% python3 -q
>>> import numpy as np
>>> import numpy.linalg as la
>>> np.set_printoptions(precision=4, suppress=True, linewidth=140, legacy="1.25")
>>> X = np.load("arr.npy")
>>> X
array([[ 0,  0,  0,  3,  2,  1,  3,  0,  0,  2,  1],
       [ 1,  2,  1,  4,  4,  3,  6,  3,  1,  5,  4],
       [ 1,  5,  2,  5,  7,  4,  8,  4,  4,  7,  5],
       [ 3,  8,  2,  6,  9,  7,  9,  5,  5,  9,  8],
       [ 3, 11,  2,  9,  9,  7, 11,  6,  7,  9,  9],
       [ 5, 13,  3, 11,  9,  7, 13,  7,  8,  9, 11],
       [ 5, 13,  6, 13,  9, 10, 16,  9, 11,  9, 11],
       [ 5, 15,  8, 16, 12, 13, 19, 11, 13,  9, 12],
       [ 5, 16,  8, 18, 14, 15, 21, 11, 15, 10, 14],
       [ 7, 16, 11, 21, 15, 18, 21, 13, 16, 12, 14],
       [ 8, 17, 12, 23, 18, 21, 22, 13, 19, 12, 15],
       [10, 18, 13, 26, 18, 21, 25, 15, 21, 15, 18],
       [11, 21, 15, 29, 21, 24, 25, 15, 21, 18, 19],
       [13, 22, 16, 30, 22, 27, 25, 16, 22, 21, 20],
       [13, 22, 16, 32, 23, 27, 28, 18, 25, 24, 22],
       [15, 23, 18, 33, 24, 29, 30, 19, 27, 27, 22],
       [18, 26, 18, 34, 24, 32, 32, 20, 30, 30, 22],
       [21, 28, 18, 35, 25, 33, 35, 23, 32, 33, 23],
       [22, 28, 21, 35, 28, 35, 38, 25, 34, 33, 26],
       [23, 31, 22, 35, 28, 35, 41, 28, 37, 36, 26],
       [25, 31, 22, 35, 28, 35, 42, 29, 38, 38, 26],
       [27, 31, 25, 36, 31, 38, 43, 31, 41, 41, 27],
       [28, 33, 25, 39, 31, 41, 45, 32, 41, 41, 28],
       [31, 36, 25, 40, 32, 43, 48, 35, 41, 42, 31],
       [31, 39, 26, 40, 32, 44, 51, 35, 42, 44, 33],
       [34, 42, 29, 41, 35, 45, 52, 36, 42, 45, 35],
       [35, 42, 31, 44, 37, 46, 54, 38, 45, 46, 36],
       [36, 44, 34, 47, 40, 49, 54, 40, 45, 47, 36],
       [37, 47, 36, 49, 43, 52, 54, 42, 48, 50, 36],
       [40, 50, 36, 51, 45, 55, 57, 43, 48, 51, 37]])
>>> proj = X @ la.solve(X.T @ X, X.T)
>>> np.round(np.trace(proj), 4)
11.0
>>> np.allclose(proj @ proj, proj)
True
>>> proj @ X[:, 5]
array([ 1.,  3.,  4.,  7.,  7.,  7., 10., 13., 15., 18., 21., 21., 24., 27., 27., 29., 32., 33., 35., 35., 35., 38., 41., 43., 44., 45.,
       46., 49., 52., 55.])
>>> U, sigma, Vt = la.svd(X)
>>> np.argmax(sigma[:-1] / (sigma[1:] + 1e-6)) + 1
1
>>> sigma
array([500.6616,  28.3877,  15.2741,  13.7856,  10.2324,   6.502 ,   5.497 ,   4.4888,   3.694 ,   2.8587,   2.5608])
>>> A2 = U[:, :1] @ np.diag(sigma[:1]) @ Vt[:1]
>>> np.round(la.norm(X - A2) / la.norm(X), 4)
0.076
>>> la.matrix_rank(A2)
1
>>> la.matrix_rank(X, rtol=0.05)
2
>>> U, sigma, Vt = la.svd(X, full_matrices=False)
>>> np.round(Vt @ Vt.T, 4) + 0
array([[1., 0., 0., 0., 0., 0., 0., 0., 0., 0., 0.],
       [0., 1., 0., 0., 0., 0., 0., 0., 0., 0., 0.],
       [0., 0., 1., 0., 0., 0., 0., 0., 0., 0., 0.],
       [0., 0., 0., 1., 0., 0., 0., 0., 0., 0., 0.],
       [0., 0., 0., 0., 1., 0., 0., 0., 0., 0., 0.],
       [0., 0., 0., 0., 0., 1., 0., 0., 0., 0., 0.],
       [0., 0., 0., 0., 0., 0., 1., 0., 0., 0., 0.],
       [0., 0., 0., 0., 0., 0., 0., 1., 0., 0., 0.],
       [0., 0., 0., 0., 0., 0., 0., 0., 1., 0., 0.],
       [0., 0., 0., 0., 0., 0., 0., 0., 0., 1., 0.],
       [0., 0., 0., 0., 0., 0., 0., 0., 0., 0., 1.]])
>>> np.abs(Vt[0])
array([0.2296, 0.3026, 0.2165, 0.341 , 0.2764, 0.344 , 0.3818, 0.2655, 0.3285, 0.3299, 0.2546])
>>> sigma / sigma[0]
array([1.    , 0.0567, 0.0305, 0.0275, 0.0204, 0.013 , 0.011 , 0.009 , 0.0074, 0.0057, 0.0051])
